% python3 -q
>>> import numpy as np
>>> np.set_printoptions(precision=1, suppress=True, linewidth=200)
>>> def rd(a):
...     return np.round(a, 1) + 0
... 
>>> m1 = np.load("x.npy")
>>> m1
array([[-4.5,  4.1, 10.1,  9.8,  8.1, -2. ],
       [-4. ,  4.3,  9.7,  9.7,  7.9, -1.5],
       [-0.1,  0.4,  0.4,  0.2,  0.1, -0.3]])
>>> Uu, sig, vt = np.linalg.svd(m1)
>>> np.argmax(sig[:-1] / (sig[1:] + 1e-6)) + 1
np.int64(1)
>>> B = Uu[:, :1] @ np.diag(sig[:1]) @ vt[:1]
>>> np.linalg.matrix_rank(B)
np.int64(1)
>>> Uu, sig, vt = np.linalg.svd(m1, full_matrices=False)
>>> rd(vt @ vt.T)
array([[1., 0., 0.],
       [0., 1., 0.],
       [0., 0., 1.]])
>>> np.allclose(Uu * sig @ vt, m1)
True
>>> (sig > 1e-8).sum()
np.int64(3)
>>> Uu.shape, sig.shape, vt.shape
((3, 3), (3,), (3, 6))
>>> W = np.array([[3, 3, 1, 1],
...     [5, 4, 3, 3],
...     [0, 1, 1, 4],
...     [4, 3, 0, 2],
...     [2, 5, 3, 3],
...     [0, 5, 1, 5]])
>>> c = np.array([1, 2, -4, -1])
>>> H = np.maximum(m1 @ W + c, 0)
>>> np.linalg.matrix_rank(H)
np.int64(3)
>>> C = np.array([[9, 2, 6], [2, 7, 5], [1, 3, 5], [8, 1, 2]])
>>> W @ C
array([[42, 31, 40],
       [80, 50, 71],
       [35, 14, 18],
       [58, 31, 43],
       [55, 51, 58],
       [51, 43, 40]])
>>> X = np.array([[0, 0, -1, 4, 4, 0],
...     [0, 0, -2, 3, 0, 0],
...     [1, 2, 0, 4, -3, 2],
...     [-4, -3, -4, 0, -1, 4],
...     [-4, 0, 3, 1, 0, 2],
...     [0, 0, -2, -4, -2, 0]])
>>> # skew, so no eigenvalue has a real part
>>> x0 = np.array([0, 5, 5, 0, 4, 3])
>>> a = np.maximum(X @ x0, 0)
>>> np.maximum(X @ (3 * x0), 0)
array([33,  0, 12,  0, 63,  0])
>>> a
array([11,  0,  4,  0, 21,  0])
>>> rd(np.tanh(X @ x0))
array([ 1., -1.,  1., -1.,  1., -1.])
>>> np.flatnonzero(a > 1e-9)
array([0, 2, 4])
>>> E = np.loadtxt("mat.csv", delimiter=",")
>>> rd(E)
array([[-0.3,  1. ],
       [ 1. ,  0.3]])
>>> blk = np.stack([E, -3 * E, E[::-1]])
>>> rd(np.linalg.det(blk))
array([-1., -9.,  1.])
>>> rd(blk.sum(axis=0))
array([[ 1.5, -1.6],
       [-2.2,  0.4]])
>>> rd(np.linalg.norm(blk, axis=(1, 2)))
array([1.4, 4.2, 1.4])
>>> M = np.load("run4.npy")
>>> rd(M)
array([[ 0.4,  0.2, -0.1,  0.4],
       [ 0.2,  0.5, -0.5,  0. ],
       [-0.1, -0.5,  0.4,  0.2],
       [ 0.4,  0. ,  0.2,  0.7]])
>>> # rank 2
>>> vals, vecs = np.linalg.eigh(M)
>>> rd(vals)
array([0., 0., 1., 1.])
>>> (vals > 1e-8).sum(), (vals < -1e-8).sum()
(np.int64(2), np.int64(0))
>>> rd(vecs @ np.diag(vals) @ vecs.T)
array([[ 0.4,  0.2, -0.1,  0.4],
       [ 0.2,  0.5, -0.5,  0. ],
       [-0.1, -0.5,  0.4,  0.2],
       [ 0.4,  0. ,  0.2,  0.7]])
>>> rd(vecs.T @ M @ vecs)
array([[0., 0., 0., 0.],
       [0., 0., 0., 0.],
       [0., 0., 1., 0.],
       [0., 0., 0., 1.]])
>>> rd(np.linalg.svd(M, compute_uv=False))
array([1., 1., 0., 0.])
>>> np.unique(vals.round(6) + 0, return_counts=True)[1]
array([2, 2])
>>> Uu, sig, vt = np.linalg.svd(M, full_matrices=False)
>>> (sig > 1e-8).sum()
np.int64(2)
>>> rd(sig / sig[0])
array([1., 1., 0., 0.])
>>> rd(Uu.T @ Uu)
array([[1., 0., 0., 0.],
       [0., 1., 0., 0.],
       [0., 0., 1., 0.],
       [0., 0., 0., 1.]])
>>> np.allclose(Uu * sig @ vt, M)
True
>>> rd(np.cumsum(sig ** 2) / np.sum(sig ** 2))
array([0.5, 1. , 1. , 1. ])
>>> rd(sig)
array([1., 1., 0., 0.])
>>> rd(Uu.T @ M @ vt.T)
array([[1., 0., 0., 0.],
       [0., 1., 0., 0.],
       [0., 0., 0., 0.],
       [0., 0., 0., 0.]])
>>> vals, vecs = np.linalg.eigh(M)
>>> x0 = np.array([4, 6, 5, 2])
>>> rd(np.linalg.eigvalsh(M[1:, 1:]))
array([0. , 0.6, 1. ])
>>> rd(x0 @ M @ x0)
np.float64(25.5)
>>> rd(vecs * np.maximum(vals, 0) @ vecs.T)
array([[ 0.4,  0.2, -0.1,  0.4],
       [ 0.2,  0.5, -0.5,  0. ],
       [-0.1, -0.5,  0.4,  0.2],
       [ 0.4,  0. ,  0.2,  0.7]])
>>> arr = np.array([[0, 1, 0, 0, 1, 0],
...     [1, 0, 1, 0, 1, 0],
...     [0, 1, 0, 0, 0, 0],
...     [0, 0, 0, 0, 0, 1],
...     [1, 1, 0, 0, 0, 0],
...     [0, 0, 0, 1, 0, 0]])
>>> vals, vecs = np.linalg.eigh(arr)
>>> rd(vecs.T @ arr @ vecs)
array([[-1.5,  0. ,  0. ,  0. ,  0. ,  0. ],
       [ 0. , -1. ,  0. ,  0. ,  0. ,  0. ],
       [ 0. ,  0. , -1. ,  0. ,  0. ,  0. ],
       [ 0. ,  0. ,  0. ,  0.3,  0. ,  0. ],
       [ 0. ,  0. ,  0. ,  0. ,  1. ,  0. ],
       [ 0. ,  0. ,  0. ,  0. ,  0. ,  2.2]])
>>> np.abs(vecs[:, -1]).round(6).argmax()
np.int64(1)
>>> rd(vecs @ np.diag(vals) @ vecs.T)
array([[0., 1., 0., 0., 1., 0.],
       [1., 0., 1., 0., 1., 0.],
       [0., 1., 0., 0., 0., 0.],
       [0., 0., 0., 0., 0., 1.],
       [1., 1., 0., 0., 0., 0.],
       [0., 0., 0., 1., 0., 0.]])
>>> rng = np.random.default_rng(18184)
>>> B = m1 + rng.integers(-2, 3, (3, 1)) @ rng.integers(-2, 3, (1, 6))
>>> rd(B)
array([[-4.5,  2.1, 14.1,  9.8, 12.1, -6. ],
       [-4. ,  4.3,  9.7,  9.7,  7.9, -1.5],
       [-0.1,  2.4, -3.6,  0.2, -3.9,  3.7]])
>>> rd(np.linalg.svd(B - m1, compute_uv=False))
array([10.2,  0. ,  0. ])
>>> np.abs(B - m1).sum(axis=1)
array([14.,  0., 14.])
>>> B - m1
array([[ 0., -2.,  4.,  0.,  4., -4.],
       [ 0.,  0.,  0.,  0.,  0.,  0.],
       [ 0.,  2., -4.,  0., -4.,  4.]])
>>> rd(np.linalg.norm(B, 2) / np.linalg.norm(B))
np.float64(1.0)
>>> np.linalg.matrix_rank(B, rtol=0.1)
np.int64(2)
>>> J = np.load("block7.npy")
>>> J
array([[  8,   8,   5],
       [ -8,  -8,  -5],
       [-16, -16, -10],
       [ -8,  -8,  -5],
       [-16, -16, -10],
       [-16, -16, -10]])
>>> np.diff(J, axis=0)
array([[-16, -16, -10],
       [ -8,  -8,  -5],
       [  8,   8,   5],
       [ -8,  -8,  -5],
       [  0,   0,   0]])
>>> J.shape
(6, 3)
>>> J.sum(axis=1)
array([ 21, -21, -42, -21, -42, -42])
>>> J.sum(axis=0)
array([-56, -56, -35])
>>> rd(np.poly(M))
array([ 1., -2.,  1.,  0.,  0.])
>>> rd(np.linalg.det(M.T))
np.float64(0.0)
>>> rd(np.linalg.det(M[::-1]))
np.float64(0.0)
>>> rd(np.linalg.eigvals(M).sum().real)
np.float64(2.0)
>>> Uu, sig, vt = np.linalg.svd(J)
>>> vecs = vt[:(sig > 1e-8).sum()]
>>> x0 = J[0] + -2 * J[4] + rng.integers(2) * np.eye(3)[1]
>>> x0
array([40., 40., 25.])
>>> rd(vecs.T @ vecs)
array([[0.4, 0.4, 0.3],
       [0.4, 0.4, 0.3],
       [0.3, 0.3, 0.2]])
>>> rd(np.diag(vecs.T @ vecs))
array([0.4, 0.4, 0.2])
>>> rd(np.linalg.norm(x0 - vecs.T @ vecs @ x0))
np.float64(0.0)
>>> np.allclose(vecs.T @ vecs @ x0, x0)
True
>>> x0 = np.array([1, 3, 2])
>>> np.linalg.norm(J @ x0) <= np.linalg.norm(J, 2) * np.linalg.norm(x0) + 1e-9
np.True_
>>> (J @ x0).argmax()
np.int64(0)
>>> J @ x0
array([ 42, -42, -84, -42, -84, -84])
>>> J * x0
array([[  8,  24,  10],
       [ -8, -24, -10],
       [-16, -48, -20],
       [ -8, -24, -10],
       [-16, -48, -20],
       [-16, -48, -20]])
>>> rd(np.linalg.norm(J, 2) / np.linalg.norm(J))
np.float64(1.0)
>>> np.linalg.matrix_rank(J, rtol=0.1)
np.int64(1)
>>> feats = np.loadtxt("out11.csv", delimiter=",")
>>> feats
array([[2., 0., 1.],
       [0., 0., 1.],
       [0., 0., 2.]])
>>> np.prod(np.diag(feats)), rd(np.linalg.det(feats))
(np.float64(0.0), np.float64(0.0))
>>> rd(np.sort(np.linalg.eigvals(feats)))
array([0., 2., 2.])
>>> np.linalg.matrix_rank(feats - feats[0, 0] * np.eye(3))
np.int64(2)
>>> [int(np.linalg.matrix_rank(np.linalg.matrix_power(feats, p))) for p in range(1, 4)]
[2, 2, 2]
>>> np.all(np.linalg.eigvalsh(E) > 0)
np.False_
>>> [round(float(np.linalg.det(E[:i, :i])), 2) + 0 for i in range(1, 3)]
[-0.27, -1.0]
>>> Uu, sig, vt = np.linalg.svd(J)
>>> rd(sig)
array([47.9,  0. ,  0. ])
>>> B = Uu[:, :1] @ np.diag(sig[:1]) @ vt[:1]
>>> rd(B)
array([[  8.,   8.,   5.],
       [ -8.,  -8.,  -5.],
       [-16., -16., -10.],
       [ -8.,  -8.,  -5.],
       [-16., -16., -10.],
       [-16., -16., -10.]])
>>> rd(np.abs(J - B).max())
np.float64(0.0)
>>> np.linalg.matrix_rank(J, rtol=0.05)
np.int64(1)
>>> r0 = np.array([-1, 2])
>>> np.cross(J[4, :3], J[5, :3])
array([0, 0, 0])
>>> np.polyval(r0, J[4])
array([18, 18, 12])
>>> r0, g = feats[2], feats[1]
>>> r0 @ g
np.float64(2.0)
>>> r0 @ r0
np.float64(4.0)
>>> pr = (r0 @ g) / (r0 @ r0) * r0
>>> np.linalg.matrix_rank(np.outer(r0, g))
np.int64(1)
>>> (g - pr) @ r0
np.float64(0.0)
>>> mat = np.load("a.npy")
>>> mat
array([[ 0. ,  0.6,  4.8],
       [-0.3,  1.7, -9. ],
       [-1.4, -0.3, -6.3]])
>>> idx = rng.permutation(3)
>>> idx
array([0, 1, 2])
>>> B = mat[idx][:, idx]
>>> np.diag(B)
array([ 0. ,  1.7, -6.3])
>>> np.trace(B)
np.float64(-4.6)
>>> B
array([[ 0. ,  0.6,  4.8],
       [-0.3,  1.7, -9. ],
       [-1.4, -0.3, -6.3]])
>>> rd(np.linalg.det(B)), rd(np.linalg.det(mat[idx]))
(np.float64(18.3), np.float64(18.3))
